>>> import numpy as np
>>> np.set_printoptions(suppress=True, linewidth=160)
>>> out = np.array([[1, 1], [1, -1]])
>>> rng = np.random.default_rng(49)
>>> arr = np.kron(out, np.kron(out, out))[rng.permutation(8)][:4]
>>> arr
array([[ 1,  1, -1, -1, -1, -1,  1,  1],
       [ 1, -1,  1, -1, -1,  1, -1,  1],
       [ 1,  1, -1, -1,  1,  1, -1, -1],
       [ 1, -1, -1,  1, -1,  1,  1, -1]])
>>> W1 = np.array([[2, 3, 2, 0],
...     [3, 0, 3, 3],
...     [2, 0, 3, 0],
...     [2, 0, 3, 3],
...     [0, 2, 1, 2],
...     [3, 1, 0, 1],
...     [1, 2, 1, 0],
...     [0, 0, 0, 1]])
>>> b = np.array([-3, -4, -3, -3])
>>> act = np.maximum(arr @ W1 + b, 0)
>>> (act > 0).astype(int)
array([[0, 0, 0, 0],
       [0, 0, 0, 0],
       [0, 0, 0, 0],
       [0, 0, 0, 0]])
>>> print(np.linalg.matrix_rank(act))
0
>>> basis = np.array([[2, 3, 3], [1, 2, 1], [1, 2, 1], [1, 3, 0]])
>>> act @ basis
array([[0, 0, 0],
       [0, 0, 0],
       [0, 0, 0],
       [0, 0, 0]])
>>> out = arr / np.sqrt((arr ** 2).mean(axis=1, keepdims=True))
>>> out[0]
array([ 1.,  1., -1., -1., -1., -1.,  1.,  1.])
>>> np.round(np.linalg.norm(out, axis=1), 1)
array([2.8, 2.8, 2.8, 2.8])
>>> arr - arr.mean(axis=1, keepdims=True)
array([[ 1.,  1., -1., -1., -1., -1.,  1.,  1.],
       [ 1., -1.,  1., -1., -1.,  1., -1.,  1.],
       [ 1.,  1., -1., -1.,  1.,  1., -1., -1.],
       [ 1., -1., -1.,  1., -1.,  1.,  1., -1.]])
>>> t = np.radians(120)
>>> R = np.eye(8)
>>> R[5, 5] = R[6, 6] = np.cos(t)
>>> R[5, 6], R[6, 5] = -np.sin(t), np.sin(t)
>>> R.round(1)
array([[ 1. ,  0. ,  0. ,  0. ,  0. ,  0. ,  0. ,  0. ],
       [ 0. ,  1. ,  0. ,  0. ,  0. ,  0. ,  0. ,  0. ],
       [ 0. ,  0. ,  1. ,  0. ,  0. ,  0. ,  0. ,  0. ],
       [ 0. ,  0. ,  0. ,  1. ,  0. ,  0. ,  0. ,  0. ],
       [ 0. ,  0. ,  0. ,  0. ,  1. ,  0. ,  0. ,  0. ],
       [ 0. ,  0. ,  0. ,  0. ,  0. , -0.5, -0.9,  0. ],
       [ 0. ,  0. ,  0. ,  0. ,  0. ,  0.9, -0.5,  0. ],
       [ 0. ,  0. ,  0. ,  0. ,  0. ,  0. ,  0. ,  1. ]])
>>> out = arr @ R.T
>>> round(np.linalg.det(R), 1), np.trace(R)
(np.float64(1.0), np.float64(5.0))
>>> feats = np.load("dump.npy")
>>> feats.round(1) + 0
array([[-0.7,  1.2, -0.5, -0.1, -0.5,  2. ,  1.5, -2.2, -1.9, -2.8],
       [-2.9, -2.5, -0.3, -2.1,  0.5,  0.4,  0.5,  1.4,  0.9, -1.6],
       [ 2.3, -1.5, -0.6,  0.2, -0.2,  0.2,  3.9,  0.3,  1.3,  0.1],
       [-1.1,  2.5,  2.5,  0. , -1.9, -0.4,  1.6,  2.2,  0.6, -0.3],
       [ 0.5, -0.4, -0.8,  1.4,  0.1, -3.4,  0.1,  1.3, -1.7, -2.5],
       [-1.6,  1. , -3.2,  1.3,  0.2,  0.9,  0.9,  1.8, -1.1,  1.8],
       [ 0.7,  1.6, -1.4, -3.9, -0.2, -1.8,  0.5, -0.4, -0.7,  0.8],
       [-2. , -0.9, -0.5,  0.8, -2.8, -1.9,  0.5, -2.5,  0.8,  1. ],
       [-1.5,  1.3,  0.7,  0.7,  3.6, -1.4,  1.4, -1.5,  1.1,  0.3],
       [-0.5, -1.7,  2.1, -0.3,  0.4, -0.1,  1.1,  0. , -3.5,  1.9]])
>>> out = feats / np.linalg.norm(feats, axis=1, keepdims=True)
>>> cov = out @ out.T
>>> np.round(np.linalg.norm(out, axis=1), 1)
array([1., 1., 1., 1., 1., 1., 1., 1., 1., 1.])
>>> print((np.abs(cov) > 0.9).astype(int))
[[1 0 0 0 0 0 0 0 0 0]
 [0 1 0 0 0 0 0 0 0 0]
 [0 0 1 0 0 0 0 0 0 0]
 [0 0 0 1 0 0 0 0 0 0]
 [0 0 0 0 1 0 0 0 0 0]
 [0 0 0 0 0 1 0 0 0 0]
 [0 0 0 0 0 0 1 0 0 0]
 [0 0 0 0 0 0 0 1 0 0]
 [0 0 0 0 0 0 0 0 1 0]
 [0 0 0 0 0 0 0 0 0 1]]
>>> out = np.linalg.inv(feats)
>>> np.round(feats @ out, 1) + 0
array([[1., 0., 0., 0., 0., 0., 0., 0., 0., 0.],
       [0., 1., 0., 0., 0., 0., 0., 0., 0., 0.],
       [0., 0., 1., 0., 0., 0., 0., 0., 0., 0.],
       [0., 0., 0., 1., 0., 0., 0., 0., 0., 0.],
       [0., 0., 0., 0., 1., 0., 0., 0., 0., 0.],
       [0., 0., 0., 0., 0., 1., 0., 0., 0., 0.],
       [0., 0., 0., 0., 0., 0., 1., 0., 0., 0.],
       [0., 0., 0., 0., 0., 0., 0., 1., 0., 0.],
       [0., 0., 0., 0., 0., 0., 0., 0., 1., 0.],
       [0., 0., 0., 0., 0., 0., 0., 0., 0., 1.]])
>>> (np.abs(out) > 1e-9).astype(int)
array([[1, 1, 1, 1, 1, 1, 1, 1, 1, 1],
       [1, 1, 1, 1, 1, 1, 1, 1, 1, 1],
       [1, 1, 1, 1, 1, 1, 1, 1, 1, 1],
       [1, 1, 1, 1, 1, 1, 1, 1, 1, 1],
       [1, 1, 1, 1, 1, 1, 1, 1, 1, 1],
       [1, 1, 1, 1, 1, 1, 1, 1, 1, 1],
       [1, 1, 1, 1, 1, 1, 1, 1, 1, 1],
       [1, 1, 1, 1, 1, 1, 1, 1, 1, 1],
       [1, 1, 1, 1, 1, 1, 1, 1, 1, 1],
       [1, 1, 1, 1, 1, 1, 1, 1, 1, 1]])
>>> round(float(np.linalg.det(feats) * np.linalg.det(out)), 1)
1.0
>>> mat = np.loadtxt("layer18.csv", delimiter=",")
>>> mat
array([[ 2., -2.,  0.,  0., -2.,  1., -1.,  0., -2.,  1.,  0.],
       [-1., -2.,  0.,  1.,  0., -1., -2., -1.,  2.,  2., -2.],
       [-2., -1.,  0.,  1., -2.,  1.,  2., -1., -1.,  2.,  2.],
       [-2., -2.,  0., -1., -1.,  1.,  0., -1.,  2., -1.,  2.],
       [ 1.,  2.,  1.,  2.,  0., -2., -1.,  2.,  2., -1., -1.],
       [-2., -1., -2., -2.,  0.,  1., -1.,  1.,  0., -2.,  0.],
       [ 0.,  1., -2., -1., -1., -1., -1.,  2.,  1., -2.,  0.],
       [ 0., -2., -2., -2.,  0., -2.,  2., -2.,  0., -1., -1.],
       [ 1.,  2.,  1.,  2.,  0., -2., -1.,  2.,  2., -1., -1.],
       [-1.,  1.,  2.,  2., -2., -1., -2.,  2., -2., -1.,  1.],
       [ 0.,  0., -1.,  1.,  1.,  2.,  1.,  0.,  0., -1., -2.],
       [-1., -1.,  1., -1.,  2.,  2.,  0.,  1.,  2., -1.,  0.],
       [ 2.,  2.,  2.,  1.,  0., -1.,  1.,  0.,  0., -2., -2.],
       [-1., -2., -2.,  1.,  2., -1.,  1.,  2., -2., -1., -1.]])
>>> x0 = np.array([1, -2, -1, 1, 2, -1, -1, 1, -1, 0, 0])
>>> rhs = mat @ x0
>>> np.round(np.linalg.solve(mat.T @ mat, mat.T @ rhs), 1) + 0
array([ 1., -2., -1.,  1.,  2., -1., -1.,  1., -1.,  0.,  0.])
>>> np.round(np.linalg.lstsq(mat, rhs)[0], 1) + 0
array([ 1., -2., -1.,  1.,  2., -1., -1.,  1., -1.,  0.,  0.])
>>> rhs = rhs + 0.1 * rng.normal(size=14)
>>> rhs.round(1) + 0
array([ 4. ,  4. , -6.1, -5.2,  1. ,  0.8,  0. ,  2. ,  1.2,  0.1,  1.1,  0.1, -3. , 14. ])
>>> b, *_ = np.linalg.lstsq(mat, rhs)
>>> round(np.linalg.norm(rhs - mat @ b), 1)
np.float64(0.3)
>>> out = np.c_[mat[:, :10] @ np.array([[1, 2, 2, 0, 2, 0, 1, -2, -2, 0],
...     [0, 1, 1, -2, 2, -2, 1, 2, 2, 2],
...     [1, 0, 1, 1, 1, 0, -1, -2, 1, -2],
...     [0, 1, 2, 2, 1, 0, -1, 1, -2, 2],
...     [1, -2, 2, 1, -2, -2, 1, 0, 1, 1],
...     [0, 2, -1, 2, -1, 2, 0, 0, 2, 1],
...     [0, 0, 1, -2, 2, -2, -1, 1, -2, 0],
...     [2, -2, 0, 0, -1, -1, 1, -1, 0, -1],
...     [1, -1, -1, -1, 0, -1, 2, -1, 2, 1],
...     [0, 1, 1, -1, 1, -2, 2, 0, -1, 0]]), np.array([0, 1, 2, 1, -3, -2, -2, 3, 2, 3, 3, 3, -1, -3])]
>>> print(out)
[[ -2.  11.  -1.   7.   2.  12.  -3.  -7. -11.  -7.   0.]
 [ -1.  -3.  -3.   4.  -5.   1.   5.  -4.   0.   0.   1.]
 [ -7.   7.  -3.  -1.   5.   2.  -7.   7.  -8.  -1.   2.]
 [ -3.  -4. -14.   2.  -8.   9.  -3.  -2.   8.  -3.   1.]
 [  8.  -5.   7.  -2.   6.  -8.   5.  -3.   2.   4.  -3.]
 [ -2.  -9. -15.   2. -16.   9.  -1.   2.  10.  -2.  -2.]
 [  2.  -7.  -8.  -6.  -4.   1.   4.   1.   5.   1.  -2.]
 [ -6.  -5.  -5.  -9.  -1.   0.  -4.   2.  -9.  -4.   3.]
 [  8.  -5.   7.  -2.   6.  -8.   5.  -3.   2.   4.   2.]
 [  1.   0.   1.   7.   2.   6.  -8.   0.  -1.  -5.   3.]
 [  0.   2.   1.   5.  -3.   2.  -2.   4.   1.   7.   3.]
 [  6.  -9.  -5.   6. -12.   1.   3.  -6.  14.  -1.   3.]
 [  4.   3.  10.  -2.  12.  -4.  -4.  -2.  -2.   1.  -1.]
 [  1. -12.   3.   5. -11.  -2.  -5.   4. -11.  -1.  -3.]]
>>> np.linalg.matrix_rank(np.c_[mat, out])
np.int64(12)
>>> np.linalg.matrix_rank(out)
np.int64(11)
>>> np.round(np.linalg.norm(out - mat @ np.linalg.lstsq(mat, out)[0], axis=0), 1) + 0
array([0. , 0. , 0. , 0. , 0. , 0. , 0. , 0. , 0. , 0. , 6.7])
>>> out = mat[0, 0] * mat[1:] - np.outer(mat[1:, 0], mat[0])
>>> out
array([[ 0., -6.,  0.,  2., -2., -1., -5., -2.,  2.,  5., -4.],
       [ 0., -6.,  0.,  2., -8.,  4.,  2., -2., -6.,  6.,  4.],
       [ 0., -8.,  0., -2., -6.,  4., -2., -2.,  0.,  0.,  4.],
       [ 0.,  6.,  2.,  4.,  2., -5., -1.,  4.,  6., -3., -2.],
       [ 0., -6., -4., -4., -4.,  4., -4.,  2., -4., -2.,  0.],
       [ 0.,  2., -4., -2., -2., -2., -2.,  4.,  2., -4.,  0.],
       [ 0., -4., -4., -4.,  0., -4.,  4., -4.,  0., -2., -2.],
       [ 0.,  6.,  2.,  4.,  2., -5., -1.,  4.,  6., -3., -2.],
       [ 0.,  0.,  4.,  4., -6., -1., -5.,  4., -6., -1.,  2.],
       [ 0.,  0., -2.,  2.,  2.,  4.,  2.,  0.,  0., -2., -4.],
       [ 0., -4.,  2., -2.,  2.,  5., -1.,  2.,  2., -1.,  0.],
       [ 0.,  8.,  4.,  2.,  4., -4.,  4.,  0.,  4., -6., -4.],
       [ 0., -6., -4.,  2.,  2., -1.,  1.,  4., -6., -1., -2.]])
>>> np.flatnonzero(~out.round(6).any(axis=1))
array([], dtype=int64)
